>>> import numpy as np
>>> from numpy import linalg as LA
>>> np.set_printoptions(precision=2, suppress=True, linewidth=160, legacy="1.25")
>>> M2 = np.array([[1]])
>>> basis = np.array([[2, 1, 3], [2, 2, 1], [0, 0, 3]])
>>> X = np.block([[M2, np.zeros((1, 3))], [np.zeros((3, 1)), basis]])
>>> print(X)
[[1. 0. 0. 0.]
 [0. 2. 1. 3.]
 [0. 2. 2. 1.]
 [0. 0. 0. 3.]]
>>> P = np.triu(np.array([[2, -4, 3, -4], [-2, -3, 1, -3], [-5, 1, -1, 3], [-4, -1, 4, 2]]), 1) + np.eye(4)
>>> M2 = P @ X @ LA.inv(P)
>>> print(LA.matrix_rank(M2))
4
>>> print(np.trace(M2), np.trace(X))
8.0 8.0
>>> print(P @ X - X @ P)
[[  0.   2.  -1. -17.]
 [  0.   2.   0.  -5.]
 [  0.   0.  -2.   9.]
 [  0.   0.   0.   0.]]
>>> w1 = np.array([[-1, -5, 2, 5, -3, -3],
...     [-4, -3, 3, -1, 3, -4],
...     [2, -3, 5, -4, -4, -1],
...     [-2, 2, -3, 2, -3, -2]])
>>> b = np.array([3, 3, 0, 2, 5, 5])
>>> hid = np.maximum(X @ w1 + b, 0)
>>> print((hid > 0).astype(int))
[[1 0 1 1 1 1]
 [0 0 1 1 0 0]
 [0 0 1 0 0 0]
 [0 1 0 1 0 0]]
>>> print(hid)
[[ 2.  0.  2.  7.  2.  2.]
 [ 0.  0.  2.  2.  0.  0.]
 [ 0.  0. 13.  0.  0.  0.]
 [ 0.  9.  0.  8.  0.  0.]]
>>> basis = np.array([[2, 1], [0, -1], [0, 0], [1, 2], [-2, -1], [2, 1]])
>>> print((hid @ basis).round(6).argmax(axis=1))
[1 1 0 0]
>>> print(w1 @ basis)
[[  3  14]
 [-23 -10]
 [  6   0]
 [  0   1]]
>>> print(X @ X)
[[ 1.  0.  0.  0.]
 [ 0.  6.  4. 16.]
 [ 0.  8.  6. 11.]
 [ 0.  0.  0.  9.]]
>>> print((X != 0).astype(int))
[[1 0 0 0]
 [0 1 1 1]
 [0 1 1 1]
 [0 0 0 1]]
>>> print(np.flatnonzero(LA.matrix_power((X != 0) + (X.T != 0) + np.eye(4), 4)[2]))
[1 2 3]
>>> print(round(float(LA.det(X)), 2))
6.0
>>> f = np.array([-1, 1, 1, 2])
>>> M2 = X + np.outer(f, np.eye(4)[3])
>>> print(M2)
[[ 1.  0.  0. -1.]
 [ 0.  2.  1.  4.]
 [ 0.  2.  2.  2.]
 [ 0.  0.  0.  5.]]
>>> print(LA.matrix_rank(M2 - X))
1
>>> print(round(float(LA.det(M2) / LA.det(X)), 2), np.round(1 + LA.solve(X, f)[3], 2))
1.67 1.67
>>> ev, vecs = LA.eig(M2)
>>> print(M2 @ vecs[:, 0] - ev[0] * vecs[:, 0])
[0. 0. 0. 0.]
>>> print(np.sort(LA.eigvals(LA.inv(M2))))
[0.2  0.29 1.   1.71]
>>> print(np.sort(LA.eigvals(M2.T)))
[0.59 1.   3.41 5.  ]
>>> J = np.load("block11.npy")
>>> print(J)
[[14 14 14 14]
 [12 12 12 12]
 [ 4  4  4  4]
 [12 12 12 12]]
>>> # row 3 repeats row 1
>>> print(LA.cond(J) > 100)
True
>>> print(round(float(LA.norm(J, 2) / LA.norm(J)), 2))
1.0
>>> r = LA.matrix_rank(J)
>>> print(r)
1
>>> N = LA.svd(J)[2][r:].T
>>> print([int(LA.matrix_rank(np.delete(J, i, axis=0))) for i in range(4)])
[1, 1, 1, 1]
>>> print(N @ N.T)
[[ 0.75 -0.25 -0.25 -0.25]
 [-0.25  0.75 -0.25 -0.25]
 [-0.25 -0.25  0.75 -0.25]
 [-0.25 -0.25 -0.25  0.75]]
>>> print(np.round(J @ N, 2) + 0)
[[0. 0. 0.]
 [0. 0. 0.]
 [0. 0. 0.]
 [0. 0. 0.]]
>>> print(np.allclose(J @ N, 0))
True
>>> print(J.reshape(-1, 2))
[[14 14]
 [14 14]
 [12 12]
 [12 12]
 [ 4  4]
 [ 4  4]
 [12 12]
 [12 12]]
>>> print(J.reshape(2, -1))
[[14 14 14 14 12 12 12 12]
 [ 4  4  4  4 12 12 12 12]]
>>> t3 = J.reshape(4, 2, -1)
>>> print(np.swapaxes(t3, 1, 2)[3])
[[12 12]
 [12 12]]
>>> print(t3.transpose(1, 0, 2))
[[[14 14]
  [12 12]
  [ 4  4]
  [12 12]]

 [[14 14]
  [12 12]
  [ 4  4]
  [12 12]]]
>>> print(np.einsum("ihd,jhd->hij", t3, t3).shape)
(2, 4, 4)
>>> x = np.array([0, 1, 2, 2])
>>> print((J @ x).argmax())
0
>>> print(LA.norm(J @ x) <= LA.norm(J, 2) * LA.norm(x) + 1e-9)
True
>>> print(np.sign((J @ x).round(6)))
[1 1 1 1]
>>> print(J @ np.eye(4)[0])
[14. 12.  4. 12.]
>>> print((J * x).sum(axis=1))
[70 60 20 60]
>>> print(J @ (2 * x))
[140 120  40 120]
>>> print(np.einsum("ij,j->i", J, x))
[70 60 20 60]
>>> M2 = J / LA.norm(J, axis=1, keepdims=True)
>>> cov = M2 @ M2.T
>>> print(cov[2])
[1. 1. 1. 1.]
>>> print((np.abs(cov) > 0.9).astype(int))
[[1 1 1 1]
 [1 1 1 1]
 [1 1 1 1]
 [1 1 1 1]]
>>> print(np.argwhere(np.triu(np.abs(cov) > 0.95, 1)))
[[0 1]
 [0 2]
 [0 3]
 [1 2]
 [1 3]
 [2 3]]
>>> A = np.load("case4.npy")
>>> print(A)
[[-1.44 -0.18  0.72  0.  ]
 [-1.28 -0.16  0.64  0.  ]
 [-1.28 -0.16  0.64  0.  ]]
>>> U, sig, Vt = LA.svd(A)
>>> print(sig.round(2) + 0)
[2.6 0.  0. ]
>>> M2 = U[:, :1] @ np.diag(sig[:1]) @ Vt[:1]
>>> print(M2)
[[-1.44 -0.18  0.72  0.  ]
 [-1.28 -0.16  0.64  0.  ]
 [-1.28 -0.16  0.64  0.  ]]
>>> print(LA.matrix_rank(A, rtol=0.05))
1
>>> print(np.round(LA.norm(A - M2) / LA.norm(A), 2))
0.0
>>> print(LA.matrix_rank(M2))
1
>>> print(round(float(LA.norm(A, 2)), 2))
2.6
>>> print(np.round(LA.norm(A[2], 1), 2), round(LA.norm(A[2], np.inf), 2))
2.08 1.28
>>> r = LA.matrix_rank(A)
>>> print(r)
1
>>> N = LA.svd(A)[2][r:].T
>>> print(N @ N.T)
[[ 0.21 -0.1   0.4   0.  ]
 [-0.1   0.99  0.05  0.  ]
 [ 0.4   0.05  0.8   0.  ]
 [ 0.    0.    0.    1.  ]]
>>> print([int(LA.matrix_rank(A[:, :j + 1])) for j in range(4)])
[1, 1, 1, 1]
>>> print(LA.matrix_rank(A.T @ A), LA.matrix_rank(A @ A.T))
1 1
>>> print(N.shape)
(4, 3)
>>> data = np.loadtxt("sample17.csv", delimiter=",")
>>> print(data)
[[ 1.43 -2.33  3.99 -1.28]
 [ 1.15 -2.76  3.48 -1.99]
 [-0.48 -3.13 -0.16 -3.87]
 [-0.8  -2.88 -0.97 -3.89]
 [-1.01 -2.66 -1.52 -3.83]
 [ 1.6  -1.93  4.27 -0.68]
 [ 1.75 -1.43  4.46  0.01]
 [ 1.74 -1.5   4.44 -0.08]
 [-1.76  1.4  -4.47 -0.04]
 [ 1.84 -0.91  4.51  0.66]
 [ 1.6   1.52  3.23  3.11]
 [ 0.36 -3.28  1.82 -3.29]
 [-1.88  0.31 -4.42 -1.35]
 [-0.11 -3.28  0.74 -3.7 ]
 [ 0.84  2.84  1.07  3.88]
 [-1.39 -2.04 -2.58 -3.5 ]
 [-1.59  1.98 -4.24  0.75]
 [ 1.17 -2.74  3.51 -1.96]
 [-1.17  2.74 -3.5   1.97]]
>>> # null space of dimension 2
>>> t = np.radians(45)
>>> r_ = np.eye(4)
>>> r_[0, 0] = r_[2, 2] = np.cos(t)
>>> r_[0, 2], r_[2, 0] = -np.sin(t), np.sin(t)
>>> print(r_)
[[ 0.71  0.   -0.71  0.  ]
 [ 0.    1.    0.    0.  ]
 [ 0.71  0.    0.71  0.  ]
 [ 0.    0.    0.    1.  ]]
>>> M2 = data @ r_.T
>>> print(np.allclose(LA.norm(data, axis=1), LA.norm(M2, axis=1)))
True
>>> print(np.allclose(data @ data.T, M2 @ M2.T))
True
>>> print(round(float(LA.det(r_)), 2), round(float(np.trace(r_)), 2))
1.0 3.41
>>> print(np.round(LA.svd(data, compute_uv=False), 2) + 0, np.round(LA.svd(M2, compute_uv=False), 2) + 0)
[16.82 13.86  0.    0.  ] [16.82 13.86  0.    0.  ]
>>> U, sig, Vt = LA.svd(data)
>>> vecs = Vt[:(sig > 1e-8).sum()]
>>> rng = np.random.default_rng(446229)
>>> x = data[18] + -2 * data[9] + rng.integers(2) * np.eye(4)[3]
>>> print(x)
[ -4.85   4.56 -12.52   1.65]
>>> print(round(float(LA.norm(x - vecs.T @ vecs @ x)), 2))
0.63
>>> print(LA.matrix_rank(np.vstack([data, x])))
3
>>> print(np.diag(vecs.T @ vecs))
[0.14 0.44 0.81 0.61]
>>> print(np.allclose(vecs.T @ vecs @ x, x))
False
>>> labels = rng.integers(0, 2, 4)
>>> feats = np.array([[0, 3, 4, 2], [2, 1, 4, 5], [5, 4, 2, 5], [3, 4, 2, 2]]) * (labels[:, None] == labels)
>>> print(feats)
[[0 0 4 0]
 [0 1 0 5]
 [5 0 2 0]
 [0 4 0 2]]
>>> # 2 blocks once reordered
>>> O, vecs = LA.qr(feats[:, :3])[0], LA.qr(feats[:, 3:])[0]
>>> sig = LA.svd(O.T @ vecs, compute_uv=False)
>>> print(round(LA.norm(O @ O.T - vecs @ vecs.T, 2), 2))
1.0
>>> print((sig > 0.9).sum())
0
>>> print(np.degrees(np.arccos(sig.clip(0, 1))))
[54.16]
>>> print(sig)
[0.59]
>>> print(np.unique(J.round(6), axis=0).shape)
(3, 4)
>>> x = np.array([2, -4, -2, 0])
>>> print((feats * x).sum(axis=1))
[ -8  -4   6 -16]
>>> print(feats * x)
[[  0   0  -8   0]
 [  0  -4   0   0]
 [ 10   0  -4   0]
 [  0 -16   0   0]]
>>> print(feats @ np.eye(4)[0])
[0. 0. 5. 0.]
>>> print(np.einsum("ij,j->i", feats, x))
[ -8  -4   6 -16]
>>> print(feats @ (2 * x))
[-16  -8  12 -32]
>>> print(np.sign((feats @ x).round(6)))
[-1 -1  1 -1]
>>> print(feats @ x)
[ -8  -4   6 -16]
>>> print(feats @ np.ones(4))
[4. 6. 7. 6.]
>>> E = np.array([[0.4, 0.2, 0.2, 0.0, 0.2],
...     [0.33, 0.67, 0.0, 0.0, 0.0],
...     [0.0, 0.0, 0.5, 0.5, 0.0],
...     [0.0, 0.0, 0.0, 1.0, 0.0],
...     [0.0, 0.0, 0.0, 0.5, 0.5]])
>>> # row-stochastic, so 1 is an eigenvalue
>>> print(LA.eigvals(E))
[0.24 0.83 0.5  0.5  1.  ]
>>> print(np.round(np.einsum("ij,ji->", E, E), 2))
2.24
>>> print(np.round(LA.eigvals(E).sum().real, 2))
3.07
>>> print(round(float(LA.det(2 * E)), 2), round(float(LA.det(E)), 2))
1.62 0.05
>>> print(LA.svd(E, compute_uv=False))
[1.26 0.85 0.5  0.48 0.2 ]
>>> LA.rank(E)
Traceback (most recent call last):
  File "<python-input-131>", line 1, in <module>
    LA.rank(E)
    ^^^^^^^
AttributeError: module 'numpy.linalg' has no attribute 'rank'
>>> print(E - E[0])
[[ 0.    0.    0.    0.    0.  ]
 [-0.07  0.47 -0.2   0.   -0.2 ]
 [-0.4  -0.2   0.3   0.5  -0.2 ]
 [-0.4  -0.2  -0.2   1.   -0.2 ]
 [-0.4  -0.2  -0.2   0.5   0.3 ]]
>>> print(np.diff(E, axis=0))
[[-0.07  0.47 -0.2   0.   -0.2 ]
 [-0.33 -0.67  0.5   0.5   0.  ]
 [ 0.    0.   -0.5   0.5   0.  ]
 [ 0.    0.    0.   -0.5   0.5 ]]
>>> print(round(LA.norm(E), 2))
1.68
>>> print(E.mean(axis=0))
[0.15 0.17 0.14 0.4  0.14]
>>> print(np.unravel_index(np.abs(E).argmax(), E.shape))
(3, 3)
>>> print(E.sum(axis=0))
[0.73 0.87 0.7  2.   0.7 ]
>>> w1 = np.array([[-3, -1, -5, 5],
...     [-4, 5, 1, -4],
...     [3, 0, 4, -5],
...     [-2, -2, -5, -5],
...     [-5, -5, 0, 1]])
>>> b = np.array([3, 3, 1, 3])
>>> hid = np.maximum(E @ w1 + b, 0)
>>> print(LA.matrix_rank(hid))
4
>>> print((hid > 0).astype(int))
[[1 1 0 1]
 [0 1 1 1]
 [1 1 1 0]
 [1 1 0 0]
 [0 0 0 1]]
>>> print((hid > 0).mean(axis=0))
[0.6 0.8 0.4 0.6]
>>> basis = np.array([[-1, -2, -1], [1, 1, -2], [-1, -1, -2], [0, -1, -1]])
>>> print((hid @ basis).round(6).argmax(axis=1))
[0 0 0 0 0]
>>> print(w1 @ basis)
[[ 7  5 10]
 [ 8 16 -4]
 [-7 -5 -6]
 [ 5 12 21]
 [ 0  4 14]]
>>> O, r_ = LA.qr(E)
>>> print(r_)
[[-0.52 -0.58 -0.15  0.   -0.15]
 [ 0.    0.39 -0.13  0.   -0.13]
 [ 0.    0.    0.5   0.5   0.  ]
 [ 0.    0.    0.   -1.12 -0.22]
 [ 0.    0.    0.    0.    0.45]]
>>> print(round(float(np.trace(O @ O.T)), 2))
5.0
>>> ev, vecs = LA.eig(E)
>>> print(np.round(E @ vecs[:, 0] - ev[0] * vecs[:, 0], 2) + 0)
[0. 0. 0. 0. 0.]
>>> print(round(np.prod(ev), 2))
0.05
>>> print(np.sort(LA.eigvals(E @ E)))
[0.06 0.25 0.25 0.68 1.  ]
>>> mat = np.load("test12.npy")
>>> print(mat)
[[ 0. -6.  5.]
 [-6.  0.  0.]
 [ 5.  0.  0.]]
>>> U, sig, Vt = LA.svd(mat)
>>> vecs = Vt[:(sig > 1e-8).sum()]
>>> x = mat[0] + 4 * mat[2] + rng.integers(2) * np.eye(3)[0]
>>> print(x)
[20. -6.  5.]
>>> print(np.diag(vecs.T @ vecs))
[1.   0.59 0.41]
>>> print(np.argsort(-LA.norm(mat, axis=0).round(6), kind="stable")[:3])
[0 1 2]
>>> print(LA.matrix_rank(mat, rtol=0.1))
2
>>> ev, vecs = LA.eigvalsh(mat)
Traceback (most recent call last):
  File "<python-input-163>", line 1, in <module>
    ev, vecs = LA.eigvalsh(mat)
    ^^^^^^^^
ValueError: too many values to unpack (expected 2)
>>> ev, vecs = LA.eigh(mat)
>>> print((ev > 1e-8).sum(), (ev < -1e-8).sum())
1 1
>>> print(np.round(vecs.T @ vecs, 2) + 0)
[[1. 0. 0.]
 [0. 1. 0.]
 [0. 0. 1.]]
>>> print(ev.sum(), np.trace(mat))
0.0 0.0
>>> print(np.abs(vecs[:, -1]).round(6).argmax())
0
>>> print(np.round(LA.svd(mat, compute_uv=False), 2) + 0)
[7.81 7.81 0.  ]
>>> ev, vecs = LA.eigh(mat)
>>> x = np.array([0, -3, 1])
>>> print(np.abs(mat).sum(axis=1).max(), round(np.abs(ev).max(), 2))
11.0 7.81
>>> print(vecs * np.maximum(ev, 0) @ vecs.T)
[[ 3.91 -3.    2.5 ]
 [-3.    2.3  -1.92]
 [ 2.5  -1.92  1.6 ]]
>>> print(np.round(vecs * np.abs(ev) @ vecs.T, 2) + 0)
[[ 7.81  0.    0.  ]
 [ 0.    4.61 -3.84]
 [ 0.   -3.84  3.2 ]]
>>> print(LA.eigvalsh(mat[1:, 1:]))
[0. 0.]
>>> print((mat - mat.T) / 2)
[[0. 0. 0.]
 [0. 0. 0.]
 [0. 0. 0.]]
>>> print(np.sort(np.abs(LA.eigvals(mat))))
[0.   7.81 7.81]
>>> print(LA.matrix_power(mat, 2))
[[ 61.   0.   0.]
 [  0.  36. -30.]
 [  0. -30.  25.]]
>>> assert mat == mat.T
Traceback (most recent call last):
  File "<python-input-179>", line 1, in <module>
    assert mat == mat.T
           ^^^^^^^^^^^^
ValueError: The truth value of an array with more than one element is ambiguous. Use a.any() or a.all()
>>> print(np.allclose(mat @ mat.T, mat.T @ mat))
True
